% ipython --no-banner

In [1]: import numpy as np

In [2]: np.set_printoptions(precision=2, suppress=True, linewidth=100, floatmode="fixed")

In [3]: def rd(a):
   ...:     return np.round(a, 2) + 0
   ...: 

In [4]: X = np.load("sample5.npy")

In [5]: rd(X)
Out[5]: 
array([[ 0.93,  0.07, -0.33, -0.07,  0.07,  0.07],
       [ 0.07,  0.93,  0.33,  0.07, -0.07, -0.07],
       [-0.33,  0.33, -0.67, -0.33,  0.33,  0.33],
       [-0.07,  0.07, -0.33,  0.93,  0.07,  0.07],
       [ 0.07, -0.07,  0.33,  0.07,  0.93, -0.07],
       [ 0.07, -0.07,  0.33,  0.07, -0.07,  0.93]])

In [6]: rng = np.random.default_rng(676)

In [7]: idx = rng.permutation(6)

In [8]: idx
Out[8]: array([5, 1, 3, 0, 2, 4])

In [9]: out = X[idx][:, idx]

In [10]: rd(np.linalg.det(out)), rd(np.linalg.det(X[idx]))
Out[10]: (np.float64(-1.0), np.float64(-1.0))

In [11]: rd(np.sort(np.abs(np.linalg.eigvals(out))))
Out[11]: array([1.00, 1.00, 1.00, 1.00, 1.00, 1.00])

In [12]: rd(np.diag(out))
Out[12]: array([ 0.93,  0.93,  0.93,  0.93, -0.67,  0.93])

In [13]: def softmax(z):
    ...:     e = np.exp(z - z.max(axis=-1, keepdims=True))
    ...:     return e / e.sum(axis=-1, keepdims=True)
    ...: 

In [14]: rd(softmax(X[1] + 4))
Out[14]: array([0.13, 0.32, 0.18, 0.13, 0.12, 0.12])

In [15]: att = X @ X.T / np.sqrt(6)

In [16]: rd(softmax(att))
Out[16]: 
array([[0.23, 0.15, 0.15, 0.15, 0.15, 0.15],
       [0.15, 0.23, 0.15, 0.15, 0.15, 0.15],
       [0.15, 0.15, 0.23, 0.15, 0.15, 0.15],
       [0.15, 0.15, 0.15, 0.23, 0.15, 0.15],
       [0.15, 0.15, 0.15, 0.15, 0.23, 0.15],
       [0.15, 0.15, 0.15, 0.15, 0.15, 0.23]])

In [17]: rd(softmax(att)[1] @ X)
Out[17]: array([ 0.12,  0.27, -0.03,  0.12,  0.19,  0.19])

In [18]: out = X / np.linalg.norm(X, axis=1, keepdims=True)

In [19]: G = out @ out.T

In [20]: np.degrees(np.arccos(np.clip(G[3, 5], -1, 1)))
Out[20]: np.float64(90.0)

In [21]: (G - 2 * np.eye(6)).round(6).argmax(axis=1)
Out[21]: array([1, 0, 0, 0, 0, 0])

In [22]: rd(np.linalg.norm(out, axis=1))
Out[22]: array([1.00, 1.00, 1.00, 1.00, 1.00, 1.00])

In [23]: (np.abs(G) > 0.9).astype(int)
Out[23]: 
array([[1, 0, 0, 0, 0, 0],
       [0, 1, 0, 0, 0, 0],
       [0, 0, 1, 0, 0, 0],
       [0, 0, 0, 1, 0, 0],
       [0, 0, 0, 0, 1, 0],
       [0, 0, 0, 0, 0, 1]])

In [24]: x0 = np.array([6, -4, 9, -4, 1, 8])

In [25]: target = X @ x0

In [26]: rd(target)
Out[26]: array([ 3.20, -1.20, -5.00, -6.80,  3.80, 10.80])

In [27]: rd(np.linalg.solve(X.T, X[3]))
Out[27]: array([0.00, 0.00, 0.00, 1.00, 0.00, 0.00])

In [28]: rd(np.linalg.solve(X, target))
Out[28]: array([ 6.00, -4.00,  9.00, -4.00,  1.00,  8.00])

In [29]: out = np.linalg.inv(X)

In [30]: rd(np.linalg.cond(X))
Out[30]: np.float64(1.0)

In [31]: rd(np.linalg.slogdet(X)[0])
Out[31]: np.float64(-1.0)

In [32]: W0 = np.load("arr.npy")

In [33]: W0
Out[33]: 
array([[  7,   1,   1],
       [ -1,  -7,   2],
       [  0,  -2, -11]])

In [34]: idx = rng.permutation(6)

In [35]: out = X[:, idx] * rng.choice([-1, 1], 6)

In [36]: rd(out)
Out[36]: 
array([[-0.33,  0.07,  0.07, -0.93, -0.07,  0.07],
       [ 0.33, -0.07, -0.07, -0.07, -0.93, -0.07],
       [-0.67,  0.33,  0.33,  0.33, -0.33,  0.33],
       [-0.33, -0.93,  0.07,  0.07, -0.07,  0.07],
       [ 0.33, -0.07, -0.07, -0.07,  0.07,  0.93],
       [ 0.33, -0.07,  0.93, -0.07,  0.07, -0.07]])

In [37]: Uu, _, VT = np.linalg.svd(X.T @ out)

In [38]: rd(Uu @ VT)
Out[38]: 
array([[ 0.00,  0.00,  0.00, -1.00,  0.00,  0.00],
       [ 0.00,  0.00,  0.00,  0.00, -1.00,  0.00],
       [ 1.00,  0.00,  0.00,  0.00,  0.00,  0.00],
       [ 0.00, -1.00,  0.00,  0.00,  0.00,  0.00],
       [ 0.00,  0.00,  0.00,  0.00,  0.00,  1.00],
       [ 0.00,  0.00,  1.00,  0.00,  0.00,  0.00]])

In [39]: P = np.triu(np.array([[1, 1, 2], [0, 1, 1], [1, 0, 1]]), 1) + np.eye(3)

In [40]: out = P @ W0 @ np.linalg.inv(P)

In [41]: np.trace(out), np.trace(W0)
Out[41]: (np.float64(-11.0), np.int64(-11))

In [42]: out
Out[42]: 
array([[  6.00, -16.00, -15.00],
       [ -1.00,  -8.00,   1.00],
       [  0.00,  -2.00,  -9.00]])

In [43]: P @ W0 - W0 @ P
Out[43]: 
array([[ -1.00, -18.00, -35.00],
       [  0.00,  -1.00,  -2.00],
       [  0.00,   0.00,   2.00]])

In [44]: rd(np.linalg.det(out))
Out[44]: np.float64(558.0)

In [45]: np.linalg.matrix_rank(out)
Out[45]: np.int64(3)

In [46]: rd(np.poly(out))
Out[46]: array([   1.00,   11.00,  -44.00, -558.00])

In [47]: out = W0 + rng.integers(-2, 3, (3, 1)) @ rng.integers(-2, 3, (1, 3))

In [48]: out
Out[48]: 
array([[11, -1,  5],
       [-1, -7,  2],
       [ 2, -3, -9]])

In [49]: out - W0
Out[49]: 
array([[ 4, -2,  4],
       [ 0,  0,  0],
       [ 2, -1,  2]])

In [50]: Uu, sig, VT = np.linalg.svd(W0, full_matrices=False)

In [51]: np.abs(Uu[:, 0]).round(6).argmax()
Out[51]: np.int64(2)

In [52]: rd(np.sqrt((sig ** 2).sum())), rd(np.linalg.norm(W0))
Out[52]: (np.float64(15.17), np.float64(15.17))

In [53]: rd(Uu.T @ Uu)
Out[53]: 
array([[1.00, 0.00, 0.00],
       [0.00, 1.00, 0.00],
       [0.00, 0.00, 1.00]])

In [54]: rd(sig / sig[0])
Out[54]: array([1.00, 0.71, 0.54])

In [55]: np.allclose(Uu * sig @ VT, W0)
Out[55]: True

In [56]: rd(np.cumsum(sig ** 2) / np.sum(sig ** 2))
Out[56]: array([0.56, 0.84, 1.00])
